In [1]: import numpy as np

In [2]: import numpy.linalg as la

In [3]: np.set_printoptions(precision=3, suppress=True, linewidth=140)

In [4]: W0 = np.loadtxt("dump.csv", delimiter=",")

In [5]: W0
Out[5]: 
array([[-1., -1.,  3.,  2., -1.,  3.,  1., -1., -3.],
       [-3.,  0.,  0.,  0.,  1.,  1.,  0.,  2., -1.],
       [-3., -3.,  6.,  1.,  2.,  0.,  2., -2.,  3.],
       [ 3.,  0.,  0.,  3.,  3.,  3.,  0., -2.,  0.],
       [ 1., -3.,  0.,  1.,  3.,  3.,  0.,  2.,  3.],
       [ 1., -1.,  3.,  2.,  0.,  1.,  1.,  3., -1.],
       [-2.,  3., -9.,  2.,  0.,  1., -3.,  1.,  3.]])

In [6]: vec = np.array([-4, 5, 2, -5, -2, 3, -3, 0, 2])

In [7]: a = np.maximum(W0 @ vec, 0)

In [8]: W0.T @ a
Out[8]: array([ -59.,   39., -117.,   26.,   11.,   24.,  -39.,   35.,   28.])

In [9]: other = np.array([[3, -3],
   ...:     [2, -9],
   ...:     [-5, -5],
   ...:     [-5, -4],
   ...:     [6, 7],
   ...:     [0, -2],
   ...:     [2, 9],
   ...:     [-2, -8],
   ...:     [9, 3]])

In [10]: np.einsum("ij,ij->i", W0, W0)
Out[10]: array([ 36.,  16.,  76.,  40.,  42.,  27., 118.])

In [11]: J = np.minimum.outer(np.arange(1, 10), np.arange(1, 10)) * 4

In [12]: J
Out[12]: 
array([[ 4,  4,  4,  4,  4,  4,  4,  4,  4],
       [ 4,  8,  8,  8,  8,  8,  8,  8,  8],
       [ 4,  8, 12, 12, 12, 12, 12, 12, 12],
       [ 4,  8, 12, 16, 16, 16, 16, 16, 16],
       [ 4,  8, 12, 16, 20, 20, 20, 20, 20],
       [ 4,  8, 12, 16, 20, 24, 24, 24, 24],
       [ 4,  8, 12, 16, 20, 24, 28, 28, 28],
       [ 4,  8, 12, 16, 20, 24, 28, 32, 32],
       [ 4,  8, 12, 16, 20, 24, 28, 32, 36]])

In [13]: # symmetric

In [14]: rng = np.random.default_rng(5638)

In [15]: z = rng.permutation(9)

In [16]: z
Out[16]: array([4, 6, 3, 0, 7, 5, 2, 8, 1])

In [17]: other = J[z][:, z]

In [18]: np.diag(other)
Out[18]: array([20, 28, 16,  4, 32, 24, 12, 36,  8])

In [19]: np.allclose(other, J)
Out[19]: False

In [20]: np.round(la.det(other), 3), round(float(la.det(J[z])), 3)
Out[20]: (np.float64(262144.0), -262144.0)

In [21]: vec = np.array([0, 0, 0, 0, 0, 0, -1, 1, -1])

In [22]: rhs = J @ vec

In [23]: beta, lr = np.zeros(9), 1 / la.norm(J, 2) ** 2

In [24]: for i in range(300):
    ...:     beta -= lr * J.T @ (J @ beta - rhs)
    ...:     if i % 50 == 0: print(i, round(la.norm(J @ beta - rhs), 3))
    ...: 
0 4.709
50 3.06
100 2.406
150 2.184
200 2.111
250 2.083

In [25]: beta
Out[25]: array([ 0.014,  0.021,  0.015, -0.012, -0.066, -0.144, -0.223, -0.248, -0.339])

In [26]: round(float(la.cond(J)), 3)
Out[26]: 142.669

In [27]: K = np.loadtxt("data.csv", delimiter=",")

In [28]: K
Out[28]: 
array([[-5.161, -0.495, -1.763, -3.929],
       [-0.2  , -2.046,  2.212, -1.429],
       [ 2.964,  0.611,  1.975, -2.704],
       [-0.381, -2.414,  2.883, -4.643],
       [-1.329,  0.599, -0.678,  1.28 ],
       [-3.634, -5.123, -2.34 , -4.926],
       [ 1.137, -1.916,  3.158,  4.791],
       [-0.689, -3.185,  2.114,  1.03 ],
       [-4.021,  0.765, -1.73 ,  0.543],
       [-3.66 ,  1.925, -1.156, -3.701],
       [ 1.654, -4.168,  1.085, -1.001],
       [ 0.861, -0.852, -0.21 ,  0.962],
       [ 2.199, -1.474,  1.501, -7.027],
       [ 2.108,  3.418,  5.876,  2.021],
       [ 2.669,  0.577, -0.615,  1.783],
       [-1.4  ,  0.142, -2.306,  1.369],
       [-0.57 , -0.066,  1.526, -0.717],
       [ 1.238, -2.866,  4.028,  1.606],
       [-1.896, -1.556, -0.562,  2.755],
       [ 2.249, -2.848,  0.215, -1.908],
       [-0.436,  1.162,  2.13 ,  5.85 ],
       [-1.898, -2.212,  1.027,  3.947],
       [-0.1  ,  0.364, -1.507,  3.897],
       [-4.135,  2.114, -5.335, -0.672],
       [-2.621,  3.885,  1.089, -3.759],
       [-3.032,  0.159, -3.866, -1.449],
       [-0.456,  2.559,  1.688,  0.015],
       [ 3.303,  1.461, -0.581,  4.627],
       [ 2.468, -2.439, -3.889, -4.412],
       [ 6.49 , -2.226, -0.86 , -1.997],
       [ 1.87 , -5.582, -0.649, -2.145],
       [ 0.424, -2.108,  1.332, -5.901],
       [-1.754, -3.3  , -0.327, -0.89 ],
       [-1.126, -0.195,  2.052,  3.998],
       [-2.104,  2.91 ,  0.794,  5.212],
       [ 3.188,  2.921, -1.5  ,  5.222]])

In [29]: other = np.c_[K[:, :2] @ np.array([[-3, -1], [0, -3]]), np.array([-1, -2, 3, 2, 3, -2, 1, 2, 2, 1, -2, 3, -1, -2, 2, -1, 0, 0, 1, 0, 0, 3, 2, -3, -1, -3, 3, 0, 3, 2, 2, 0, -2, 2, 3, 3])]

In [30]: other
Out[30]: 
array([[ 15.483,   6.646,  -1.   ],
       [  0.6  ,   6.338,  -2.   ],
       [ -8.892,  -4.797,   3.   ],
       [  1.143,   7.623,   2.   ],
       [  3.987,  -0.468,   3.   ],
       [ 10.902,  19.003,  -2.   ],
       [ -3.411,   4.611,   1.   ],
       [  2.067,  10.244,   2.   ],
       [ 12.063,   1.726,   2.   ],
       [ 10.98 ,  -2.115,   1.   ],
       [ -4.962,  10.85 ,  -2.   ],
       [ -2.583,   1.695,   3.   ],
       [ -6.597,   2.223,  -1.   ],
       [ -6.324, -12.362,  -2.   ],
       [ -8.007,  -4.4  ,   2.   ],
       [  4.2  ,   0.974,  -1.   ],
       [  1.71 ,   0.768,   0.   ],
       [ -3.714,   7.36 ,   0.   ],
       [  5.688,   6.564,   1.   ],
       [ -6.747,   6.295,   0.   ],
       [  1.308,  -3.05 ,   0.   ],
       [  5.694,   8.534,   3.   ],
       [  0.3  ,  -0.992,   2.   ],
       [ 12.405,  -2.207,  -3.   ],
       [  7.863,  -9.034,  -1.   ],
       [  9.096,   2.555,  -3.   ],
       [  1.368,  -7.221,   3.   ],
       [ -9.909,  -7.686,   0.   ],
       [ -7.404,   4.849,   3.   ],
       [-19.47 ,   0.188,   2.   ],
       [ -5.61 ,  14.876,   2.   ],
       [ -1.272,   5.9  ,   0.   ],
       [  5.262,  11.654,  -2.   ],
       [  3.378,   1.711,   2.   ],
       [  6.312,  -6.626,   3.   ],
       [ -9.564, -11.951,   3.   ]])

In [31]: la.matrix_rank(other)
Out[31]: np.int64(3)

In [32]: la.matrix_rank(np.c_[K, other])
Out[32]: np.int64(5)
